% python3 -q
>>> import numpy as np
>>> np.set_printoptions(precision=1, suppress=True, linewidth=200)
>>> def rd(a):
...     return np.round(a, 1) + 0
... 
>>> mat = np.array([[1, -3, 9, -27],
...     [1, -2, 4, -8],
...     [1, -1, 1, -1],
...     [1, 0, 0, 0],
...     [1, 1, 1, 1],
...     [1, 2, 4, 8],
...     [1, 3, 9, 27]])
>>> mat
array([[  1,  -3,   9, -27],
       [  1,  -2,   4,  -8],
       [  1,  -1,   1,  -1],
       [  1,   0,   0,   0],
       [  1,   1,   1,   1],
       [  1,   2,   4,   8],
       [  1,   3,   9,  27]])
>>> t = np.radians(90)
>>> R = np.eye(4)
>>> R[0, 0] = R[1, 1] = np.cos(t)
>>> R[0, 1], R[1, 0] = -np.sin(t), np.sin(t)
>>> rd(R)
array([[ 0., -1.,  0.,  0.],
       [ 1.,  0.,  0.,  0.],
       [ 0.,  0.,  1.,  0.],
       [ 0.,  0.,  0.,  1.]])
>>> other = mat @ R.T
>>> np.abs(other - mat).max(axis=0)
array([4., 4., 0., 0.])
>>> print(np.allclose(mat @ mat.T, other @ other.T))
True
>>> np.allclose(np.linalg.norm(mat, axis=1), np.linalg.norm(other, axis=1))
True
>>> print(mat.reshape(-1, 2))
[[  1  -3]
 [  9 -27]
 [  1  -2]
 [  4  -8]
 [  1  -1]
 [  1  -1]
 [  1   0]
 [  0   0]
 [  1   1]
 [  1   1]
 [  1   2]
 [  4   8]
 [  1   3]
 [  9  27]]
>>> mat.reshape(2, -1)
array([[  1,  -3,   9, -27,   1,  -2,   4,  -8,   1,  -1,   1,  -1,   1,   0],
       [  0,   0,   1,   1,   1,   1,   1,   2,   4,   8,   1,   3,   9,  27]])
>>> blk = mat.reshape(7, 2, -1)
>>> blk.sum(axis=1)
array([[ 10, -30],
       [  5, -10],
       [  2,  -2],
       [  1,   0],
       [  2,   2],
       [  5,  10],
       [ 10,  30]])
>>> X = np.load("mat.npy")
>>> rd(X)
array([[ -5.6,   2.5,  -8. ,  -3.1,  -2.1,   4.4,  -7. ,   5.1,  -3.1],
       [ -6.7,  -1.2,  -5.4,  -8.6, -10.4,  -0.4,   3.5,  -5.6,   8.7],
       [ -4.2,   4.9,  -5.5,   2.5,   3.5,   4. , -10.7,   6.1,  -7.1],
       [ -1.8,   0.6, -15.5, -12.6,  -9.7,  11.8, -12.5,  10.6, -12.3],
       [ -4. ,   3.4,  -6.7,  -1.3,  -0.5,   4.5,  -9. ,   4.8,  -5.7],
       [  0.2,   5.5,   1.9,   6. ,   3.8,   0.1,  -9.2,  -3.4,  -6.8],
       [  1.8,  11.6,   9.7,  21.9,  19.2,  -2.9, -16.1,  -2.1, -13. ],
       [  2. ,   2.2,  -1. ,  -3. ,  -5.8,   1.9,  -6.4,  -6.5,  -5.6],
       [ -6.1,   7.2,   6.9,  14.7,  11.7,  -6.7,  -3.2,  -5.7,   4.1],
       [ -7.3,   1.7,  -3.3,  -1.4,  -2.6,  -1. ,  -0.1,  -2.5,   5.8],
       [ -1.8,  -0.1,  -8.2, -10. , -10.6,   5.1,  -4.9,  -0.6,  -3.3],
       [ -5.7,   7. ,  12.4,  17.2,  11.9, -11.3,   1.4, -13.4,   9.5],
       [  0.6,   1.9,  -3.8,  -4.5,  -6.2,   3.5,  -7.2,  -3.1,  -6.1],
       [ -2.5,   2.4,  -6.8,  -3.9,  -3.7,   4.8,  -8.3,   2.7,  -6. ],
       [ -3.8,   1.1,  -8.1,  -6.7,  -6.4,   4.6,  -5.7,   2.1,  -2.8],
       [ -1.2,   9. ,   5.5,  15.6,  13.7,  -2.1, -12. ,  -1.1,  -8. ],
       [ -2.5,   5.3,  -2.2,   4.5,   4.2,   2.2, -10.1,   2.2,  -6.8],
       [ -2.6,   7. ,  -4.3,   6.6,   8.1,   4.8, -15.1,   8.4, -12.2],
       [ -5.5,  -2.4, -10.2, -14.1, -14.5,   3.9,   0.8,  -1.7,   4.3],
       [ -3.3,   4.9,   1.2,   6. ,   4.1,  -1.4,  -5.8,  -3. ,  -1.4],
       [ -4.2,   5.3,   3.6,   8.2,   5.6,  -3.7,  -3.8,  -5.3,   1.6],
       [ -5. ,   1.1,  -3.2,  -3.6,  -5.4,  -0.2,  -0.6,  -4.4,   4. ],
       [ -6.8,   5.9,   1.5,   9.3,   8.1,  -2.9,  -4.7,  -0.7,   1.9],
       [ -8.7,   6.1,   0.7,  10.2,   9.6,  -3.1,  -4.2,   1.1,   3.4],
       [ -7.3,   2.5,   2.1,   3.2,   0.1,  -5.4,   2.9,  -8.2,   9.9],
       [ -2.7,   2.4,  -6. ,  -3.3,  -3.5,   3.9,  -7.4,   1.5,  -4.7],
       [-11.5,   3.2,   1. ,   5.6,   3.7,  -6.2,   4.1,  -4.6,  13.4],
       [ -4.6,   3.2,  -2.1,   1.1,  -0.2,   0. ,  -4.1,  -1.7,   0.4],
       [ -4.4,   1.7,  -2.6,  -2.3,  -4.1,  -0.2,  -1.7,  -4.1,   2.6],
       [ -5.2,   4.2,   3.3,   6.3,   3.4,  -4.5,  -1.1,  -6.9,   4.9],
       [ -3.4,   1.8,  -9.5,  -6.2,  -5. ,   6.4,  -8.6,   5.3,  -6.3],
       [ -4. ,  -1.5,  -6.2, -10.8, -12.6,   1.6,   1.3,  -5.6,   4.7],
       [ -3.6,   3.3,  -6. ,  -1.1,  -0.7,   4. ,  -8.5,   3.6,  -5.3],
       [ -1.4,   5.9,  -1.8,   5.3,   5. ,   2.6, -11.7,   2.5,  -9. ],
       [ -7.1,   3.8,  -1.8,   3.6,   2.8,  -1.2,  -3.2,  -0.3,   2.9],
       [ -4.8,   5.1,   2.5,   7.6,   5.4,  -3.2,  -3.9,  -4.1,   1.7],
       [ -0.8,   2.2,  -3.7,  -3.3,  -4.6,   2.9,  -6.6,  -2.2,  -4.7],
       [-10. ,   1.1,  -8.4,  -4.5,  -3.5,   1.8,  -1. ,   3.7,   5.6],
       [  1. ,   9. ,   3.4,  13.6,  12.4,   0.9, -15.7,   1.4, -13.4],
       [ -4. ,   3.3,   1.1,   2.8,   0.2,  -2.5,  -2. ,  -6. ,   2.8],
       [ -6.4,  -1.3,  -7.2, -10. , -11.1,   1.3,   2. ,  -3.5,   6.6],
       [ -2.9,   1.5,  -9.9,  -7.3,  -6.2,   6.8,  -8.7,   5. ,  -6.7],
       [ -7.4,  -2.5, -11. , -14.1, -14.1,   3.5,   1.9,  -0.5,   6.4],
       [ -4.6,   2.8,  -6.7,  -2.2,  -1.7,   3.8,  -7.2,   3.7,  -3.6],
       [  2.6,   4.5,  -4.4,  -0.5,  -0.8,   6.3, -14.5,   2.6, -14.7],
       [ -5.5,   2.9,  -4.2,  -0.3,  -0.7,   1.2,  -4.5,   0.6,   0.2],
       [-12.9,   0.7,  -5.2,  -2.2,  -2.6,  -2.7,   4.9,  -0.9,  13.8]])
>>> Xc = X - X.mean(axis=0)
>>> V = np.linalg.svd(Xc)[2][:4]
>>> other = Xc - Xc @ V.T @ V
>>> rd(np.linalg.norm(other) / np.linalg.norm(Xc))
np.float64(0.0)
>>> print(np.linalg.norm(other, axis=1).round(6).argmax())
0
>>> rd(np.diag(V.T @ V))
array([0.3, 0.1, 0.3, 0.5, 0.4, 0.2, 0.9, 0.6, 0.8])
>>> labels = X[:, 1] > np.median(X[:, 1])
>>> u = X[labels].mean(axis=0) - X[~labels].mean(axis=0)
>>> labels.astype(int)
array([0, 0, 1, 0, 1, 1, 1, 0, 1, 0, 0, 1, 0, 0, 0, 1, 1, 1, 0, 1, 1, 0, 1, 1, 0, 0, 1, 1, 0, 1, 0, 0, 1, 1, 1, 1, 0, 0, 1, 1, 0, 0, 0, 0, 1, 0, 0])
>>> print(rd((((X - X.mean(axis=0)) @ u > 0) == labels).mean()))
0.9
>>> rd(np.linalg.norm(X, 2) / np.linalg.norm(X))
np.float64(0.7)
>>> np.linalg.cond(X) > 100
np.True_
>>> [round(float(x), 1) for x in np.linalg.svd(X, compute_uv=False)[:3]]
[89.7, 76.2, 48.8]
>>> np.linalg.matrix_rank(X)
np.int64(4)
>>> print(X.shape)
(47, 9)
>>> rd(X.sum(axis=0))
array([-195.7,  152.5, -132. ,   31. ,  -13.2,   41. , -244.2,  -34.5,  -49.8])
>>> rd(np.abs(X).max())
np.float64(21.9)
>>> rd(X.mean(axis=0))
array([-4.2,  3.2, -2.8,  0.7, -0.3,  0.9, -5.2, -0.7, -1.1])
>>> np.unravel_index(np.abs(X).argmax(), X.shape)
(np.int64(6), np.int64(3))
>>> np.count_nonzero(X)
np.int64(423)
>>> E = np.load("case4.npy")
>>> E
array([[ -2,  -8,  -6,   2,  -8,  -4,  12,   7,   7,   2,   1,   3,   3,   4],
       [-15,   1,   0,  -1,  -3,   4,   8,   9,  10,   4,   5, -10,  -3,  -5],
       [ -5, -10,  -8,   7, -18,  -1,  10,   4,  -5,   2,   7,   3,  -2,  -1],
       [ -8,   6,   0,  -5,  -6,  -1,  -4,   8,   4,   1,   3,   1,  -8,  -4],
       [ -1,  -2,  12,  -1,  -3,   8,  -3,   5,  -2,   6,   2,   2, -11,   2],
       [ -3,  -9,   3,   1,  -9,   6,  -1,   8,  -2,   5,   0,   7,   0,  13],
       [ -2,   7,  -8,  -4,  -6,  -8,   1,   8,   5,   5,   3,   1,  -8,  -4],
       [-10,   6,   1,  -5, -10,   1,  -4,   8,   2,   2,   0,  -8,  -4,  -5],
       [  3,   2,   7,   2,   2,   1,  -1,   2,   8,  -6,   3,   4,  -9,   7],
       [ -2,  -6,   1,   7,  -8,  -1,   7,  12,   4,   3,   3,   2,  -6,  18],
       [ -2,  -8,   5,   2,  -8,   3,   7,   4,   4,   8,   3,   5,  -1,  -5],
       [  0,   0,   0,   0,   0,   0,   0,   0,   0,   0,   0,   0,   0,   0],
       [ -7, -11,   8,  -5,  -3,   7,   3,   4,  12,  -6,  -3,   2,  11,  -6],
       [ -4,  10,  -4,  -8, -11,  -2,  -2,   8,   2,   2,   2,  -3, -13,  -3],
       [ -7,   4,  -8,   1, -14,   0,  10,   7,  -4,   5,  11,  -7, -17, -11],
       [-11,  -3, -15,  -1, -13,  -5,   4,  14,   2,   3,  10,   4, -17,  13],
       [ -1,   3,  -3,  -3,  -5,   3,   0,  -1,   0,   0,   1,  -2,  -5,   4],
       [ -7, -13,   0,   2,  -6,   1,   8,   4,   3,  -4,   6,   6,   1, -10],
       [-15, -15,   4,   5, -10,   5,  12,  10,   1,   5,  10,   1,  -7,  -7],
       [ -6,   0, -10,  -1, -10,  -7,   1,   8,  -4,   1,   6,   0, -10,  -4],
       [ -9,  -2,   9,   1,  -7,  11,  -3,   3,  -3,   6,   4,   0,  -7,   3],
       [ -7, -16,   7,  -5, -15,  12,   5,   8,   2,   0,   3,   1,  -7,   0],
       [  3,   4,   1,  -4,  -5,   1,   3,   5,   9,  -8,   1,   0,  -9,   6],
       [ -8,   1,  -6,   6,  -9,   1,   6,   6,   8,  -2,   7,   0,  -8,  20],
       [  1,  -3,   2,  -3,  -5,   2,   4,   8,   2,   7,   1,   2,  -6,   0],
       [ -7,   4,  -9,  -1,  -2,  -8,   1,   6,   4,   4,   3,  -2,  -6,   4]])
>>> w1 = np.array([[3, 1, 3, 3, -1],
...     [2, 0, -1, 0, 0],
...     [-1, 0, 3, -1, 2],
...     [3, 3, -3, 1, 3]])
>>> b = np.array([2, 1, 2, 0, -2])
>>> H = np.maximum(mat @ w1 + b, 0)
>>> (H > 0).astype(int)
array([[0, 0, 1, 0, 0],
       [0, 0, 1, 0, 0],
       [0, 0, 1, 1, 0],
       [1, 1, 1, 1, 0],
       [1, 1, 1, 1, 1],
       [1, 1, 0, 1, 1],
       [1, 1, 0, 1, 1]])
>>> print(rd((H > 0).mean(axis=0)))
[0.6 0.6 0.7 0.7 0.4]
>>> Z = np.array([[0, 1, 2], [1, 0, 0], [3, 3, 2], [1, 0, 2], [0, 2, 0]])
>>> (H @ Z).round(6).argmax(axis=1)
array([0, 0, 0, 2, 2, 1, 1])
>>> w1 @ Z
array([[13, 10, 18],
       [-3, -1,  2],
       [ 8, 12,  2],
       [-5,  0,  2]])
>>> x = np.array([2, 1, -1, 2, -1, -1, -3, -1, 2, -1, 0, -1, -2, -1])
>>> target = E @ x
>>> rd(np.linalg.lstsq(E, target)[0])
array([ 2.,  1., -1.,  2., -1., -1., -3., -1.,  2., -1.,  0., -1., -2., -1.])
>>> rng = np.random.default_rng(98598)
>>> target = target + 0.3 * rng.normal(size=26)
>>> rd(target)
array([-33.9, -27.8, -23.4,  16.9, -11.2, -47.2,  30. ,  10.5,  32.2, -23.6, -31.2,  -0.2, -48. ,  35.5,  16. ,  -2.7,   9.2, -34.4, -62.6,  16.8, -26. , -50.3,  28.9,   1.7, -18.9,  12. ])
>>> b, *_ = np.linalg.lstsq(E, target)
>>> rd(np.linalg.norm(target - E @ b))
np.float64(1.0)
>>> print(b.round())
[ 2.  1. -1.  1. -1. -1. -3. -1.  2. -1.  1. -1. -2. -1.]
>>> rd(E.T @ (target - E @ b))
array([0., 0., 0., 0., 0., 0., 0., 0., 0., 0., 0., 0., 0., 0.])
>>> proj = E @ np.linalg.solve(E.T @ E, E.T)
>>> print(np.allclose(proj @ proj, proj))
True
>>> rd(np.linalg.eigvalsh(proj))
array([0., 0., 0., 0., 0., 0., 0., 0., 0., 0., 0., 0., 1., 1., 1., 1., 1., 1., 1., 1., 1., 1., 1., 1., 1., 1.])
>>> print(rd(proj @ E[:, 9]))
[ 2.  4.  2.  1.  6.  5.  5.  2. -6.  3.  8.  0. -6.  2.  5.  3.  0. -4.  5.  1.  6.  0. -8. -2.  7.  4.]
>>> print(rd(np.trace(proj)))
14.0
>>> x = np.array([1, 0, 1, 1, 2, 0, 2, 0, 1, 2, 0, 2, 2, 1])
>>> E @ (2 * x)
array([  58,  -38,  -44,  -90,  -16,   32,  -54, -130,   14,   48,   52,    0,   32, -142, -150, -100,  -54,   -4,  -20, -122,  -42,  -70,  -46,  -12,   12,  -38])
>>> np.einsum("ij,j->i", E, x)
array([ 29, -19, -22, -45,  -8,  16, -27, -65,   7,  24,  26,   0,  16, -71, -75, -50, -27,  -2, -10, -61, -21, -35, -23,  -6,   6, -19])
>>> print(np.sign((E @ x).round(6)))
[ 1 -1 -1 -1 -1  1 -1 -1  1  1  1  0  1 -1 -1 -1 -1 -1 -1 -1 -1 -1 -1 -1  1 -1]
>>> (E * x).sum(axis=1)
array([ 29, -19, -22, -45,  -8,  16, -27, -65,   7,  24,  26,   0,  16, -71, -75, -50, -27,  -2, -10, -61, -21, -35, -23,  -6,   6, -19])
>>> (E @ x).argmax()
np.int64(0)
>>> x = np.array([1, 1, 2, 3, 2, 1, 2, 2, 3, 1, 0, 3, 2, 3])
>>> target = E @ x
>>> b, lr = np.zeros(14), 1 / np.linalg.norm(E, 2) ** 2
>>> for i in range(5):
...     b -= lr * E.T @ (E @ b - target)
...     if i % 1 == 0: print(i, round(np.linalg.norm(E @ b - target), 1))
... 
0 179.6
1 137.7
2 110.3
3 92.2
4 80.0
>>> rd(b)
array([ 0.6, -1.2,  1.3,  1.1,  0.9,  0.4,  0.7,  0.3,  1.6, -0.2, -0.4,  1.1,  1. ,  2.9])
>>> print(rd(np.linalg.cond(E)))
328.7
>>> q, _ = np.linalg.qr(np.array([[-0.8, 0.3, -0.1, 0.3, 0.9, 0.7],
...     [0.0, 1.1, 0.4, 0.7, -0.2, 1.1],
...     [-1.3, -0.7, -0.8, -0.8, -2.0, -0.6],
...     [0.0, -0.3, 1.3, 0.4, 2.4, 0.5],
...     [1.0, -1.5, 0.2, -0.5, 0.4, -0.2],
...     [-0.7, 0.4, 0.9, -0.2, -0.6, -0.1]]))
>>> ev = np.array([0, 3, 1, 0, 3, 3])
>>> feats = q @ np.diag(ev) @ q.T
>>> rd(feats)
array([[ 1.6, -0.2, -0.8, -0.8,  0.7,  0.7],
       [-0.2,  2.9,  0. , -0.3,  0. ,  0.2],
       [-0.8,  0. ,  1.6,  0.3,  1.1, -0.5],
       [-0.8, -0.3,  0.3,  1.1, -0.2,  0. ],
       [ 0.7,  0. ,  1.1, -0.2,  2.2,  0.3],
       [ 0.7,  0.2, -0.5,  0. ,  0.3,  0.6]])
>>> [round(float(x), 1) for x in np.linalg.svd(feats, compute_uv=False)[:3]]
[3.0, 3.0, 3.0]
>>> np.linalg.cond(feats) > 100
np.True_
>>> ev, V = np.linalg.eigh(feats)
>>> rd(V.T @ feats @ V)
array([[0., 0., 0., 0., 0., 0.],
       [0., 0., 0., 0., 0., 0.],
       [0., 0., 1., 0., 0., 0.],
       [0., 0., 0., 3., 0., 0.],
       [0., 0., 0., 0., 3., 0.],
       [0., 0., 0., 0., 0., 3.]])
>>> other = np.array([[0, 0], [3, 2], [2, 2], [1, 0], [2, 3], [1, 0]])
>>> np.vstack([feats, other.T]).shape
(8, 6)
>>> rd(other.T @ feats.T)
array([[-1. ,  8.7,  5.3,  0.5,  6.5,  0.6],
       [ 0.1,  5.9,  6.5, -0.6,  8.6,  0.1]])
>>> rd(np.einsum("ik,kj->ji", feats, other))
array([[-1. ,  8.7,  5.3,  0.5,  6.5,  0.6],
       [ 0.1,  5.9,  6.5, -0.6,  8.6,  0.1]])
>>> rd(np.einsum("ij->j", feats))
array([1.1, 2.6, 1.7, 0.2, 4. , 1.2])
>>> print(np.linalg.matrix_rank(np.vstack([feats, other.T])))
6
